>>> import numpy as np
>>> import numpy.linalg as la
>>> np.set_printoptions(suppress=True, linewidth=200)
>>> W0 = np.load("m.npy")
>>> print(W0)
[[ 49. -10.  20. -14.]
 [ 48.  -9.  20. -14.]
 [-44.   8. -19.  12.]
 [ 64. -16.  24. -19.]]
>>> print(np.allclose(W0, W0.T))
False
>>> print(np.round(la.matrix_power(W0, 3), 3))
[[ 961. -154.  404. -278.]
 [ 960. -153.  404. -278.]
 [-884.  128. -379.  252.]
 [1120. -208.  456. -331.]]
>>> print((W0 + W0.T) / 2)
[[ 49.  19. -12.  25.]
 [ 19.  -9.  14. -15.]
 [-12.  14. -19.  18.]
 [ 25. -15.  18. -19.]]
>>> print(round(la.det(W0), 3))
15.0
>>> print(np.round(la.eigvals(W0), 3))
[ 5. -3. -1.  1.]
>>> print(np.einsum("ij,ji->", W0, W0))
36.0
>>> print(np.round(la.det(2 * W0), 3), np.round(la.det(W0), 3))
240.0 15.0
>>> print(np.round(np.poly(W0), 3))
[  1.  -2. -16.   2.  15.]
>>> Y = W0 / np.sqrt((W0 ** 2).mean(axis=1, keepdims=True))
>>> print(Y[1].round(3))
[ 1.758 -0.33   0.733 -0.513]
>>> print(la.matrix_rank(W0 - W0.mean(axis=1, keepdims=True)))
3
>>> m1 = np.loadtxt("case15.csv", delimiter=",")
>>> print(m1)
[[ -8.764   2.705 -19.266  26.122  13.589]
 [ -4.205   6.26  -13.418  22.274  16.046]
 [ -3.713   0.995  -8.938  11.921   6.193]]
>>> U, sv, VT = la.svd(m1, full_matrices=False)
>>> print(np.round(sv / sv[0], 3))
[1.    0.117 0.007]
>>> print((sv > 1e-8).sum())
3
>>> U, sv, VT = la.svd(m1)
>>> print(np.argmax(sv[:-1] / (sv[1:] + 1e-6)) + 1)
2
>>> print(sv.round(3))
[50.529  5.888  0.359]
>>> Y = U[:, :2] @ np.diag(sv[:2]) @ VT[:2]
>>> print(round(np.abs(m1 - Y).max(), 3))
0.259
>>> print(la.matrix_rank(Y))
2
>>> print(np.round(la.norm(m1 - Y, 2), 3), round(sv[2], 3))
0.359 0.359
>>> print(la.matrix_rank(m1, rtol=0.05))
2
>>> Y = np.array([[3, 2], [-1, -2], [3, -2], [3, 2], [3, 2]])
>>> print(np.round(np.einsum("ij,ij->i", m1, m1), 3))
[1322.323  990.518  275.128]
>>> print(np.round(m1 @ Y, 3))
[[32.338 95.016]
 [55.831 82.546]
 [15.394 44.688]]
>>> print(la.matrix_rank(np.vstack([m1, Y.T])))
5
>>> w1 = np.array([[-3, 3, -1, 2, 1, -3],
...     [-1, -1, 1, 3, -3, 2],
...     [0, -3, 0, -1, 2, -2],
...     [-2, 3, 0, 1, -2, 3],
...     [2, -1, 3, -2, 1, -3]])
>>> c = np.array([3, -2, -2, -2, -2, -3])
>>> hid = np.maximum(m1 @ w1 + c, 0)
>>> print(la.matrix_rank(hid))
3
>>> Z = np.array([[-1, 2], [2, 2], [-1, 0], [2, -2], [-2, -1], [1, 1]])
>>> print(w1 @ Z)
[[  9  -8]
 [ 12  -5]
 [-14  -8]
 [ 17   5]
 [-16   2]]
>>> print((hid @ Z).round(6).argmax(axis=1))
[1 1 1]
>>> print(np.round(hid @ Z, 3))
[[249.826 277.437]
 [175.302 184.025]
 [110.778 129.001]]
>>> K = np.loadtxt("dump.csv", delimiter=",")
>>> print(K)
[[ 0.  4.  0. -3.]
 [ 0.  8.  0. -6.]
 [ 0. -3.  0.  2.]
 [ 0. -6.  0.  4.]]
>>> # rank 2
>>> def softmax(z):
...     e = np.exp(z - z.max(axis=-1, keepdims=True))
...     return e / e.sum(axis=-1, keepdims=True)
... 
>>> print(np.round(softmax(m1).sum(axis=1), 3))
[1. 1. 1.]
>>> print(np.round(softmax(m1[2]), 3) + 0)
[0.    0.    0.    0.997 0.003]
>>> print(np.round(softmax(10 * m1[2]), 3) + 0)
[0. 0. 0. 1. 0.]
>>> scores = m1 @ m1.T / np.sqrt(5)
>>> print(np.round(softmax(scores + np.triu(np.full(scores.shape, -np.inf), 1)), 3) + 0)
[[1. 0. 0.]
 [1. 0. 0.]
 [1. 0. 0.]]
>>> print(np.round(softmax(scores), 3) + 0)
[[1. 0. 0.]
 [1. 0. 0.]
 [1. 0. 0.]]
>>> A = np.load("out2.npy")
>>> print(A)
[[-3 -2 -1  0  1]
 [ 2  3  4  5  6]
 [ 7  8  9 10 11]
 [12 13 14 15 16]]
>>> print(np.unique(A.round(6), axis=0).shape)
(4, 5)
>>> print(np.allclose(A[:-1].T @ la.lstsq(A[:-1].T, A[-1])[0], A[-1]))
True
>>> U, sv, VT = la.svd(A)
>>> print(np.argmax(sv[:-1] / (sv[1:] + 1e-6)) + 1)
2
>>> Y = U[:, :2] @ np.diag(sv[:2]) @ VT[:2]
>>> print(la.matrix_rank(A, rtol=0.05))
2
>>> print(round(la.norm(A - Y) / la.norm(A), 3))
0.0
>>> print(la.matrix_rank(Y))
2
>>> U, sv, VT = la.svd(A)
>>> vecs = VT[:(sv > 1e-8).sum()]
>>> rng = np.random.default_rng(612287)
>>> x = A[2] + 5 * A[1] + rng.integers(2) * np.eye(5)[1]
>>> print(x)
[17. 23. 29. 35. 41.]
>>> print(np.allclose(vecs.T @ vecs @ x, x))
True
>>> print([round(float(x), 3) for x in la.svd(A, compute_uv=False)[:3]])
[38.643, 4.092, 0.0]
>>> X = np.array([[2, 0, 2, 2], [2, -3, 3, 1], [2, 1, -2, 2], [-3, -3, 1, -3]])
>>> X[-1] = X[0] + -2 * X[1]
>>> print(X)
[[ 2  0  2  2]
 [ 2 -3  3  1]
 [ 2  1 -2  2]
 [-2  6 -4  0]]
>>> U, sv, VT = la.svd(X)
>>> print(np.argmax(sv[:-1] / (sv[1:] + 1e-6)) + 1)
3
>>> Y = U[:, :3] @ np.diag(sv[:3]) @ VT[:3]
>>> print(round(la.norm(X - Y) / la.norm(X), 3))
0.0
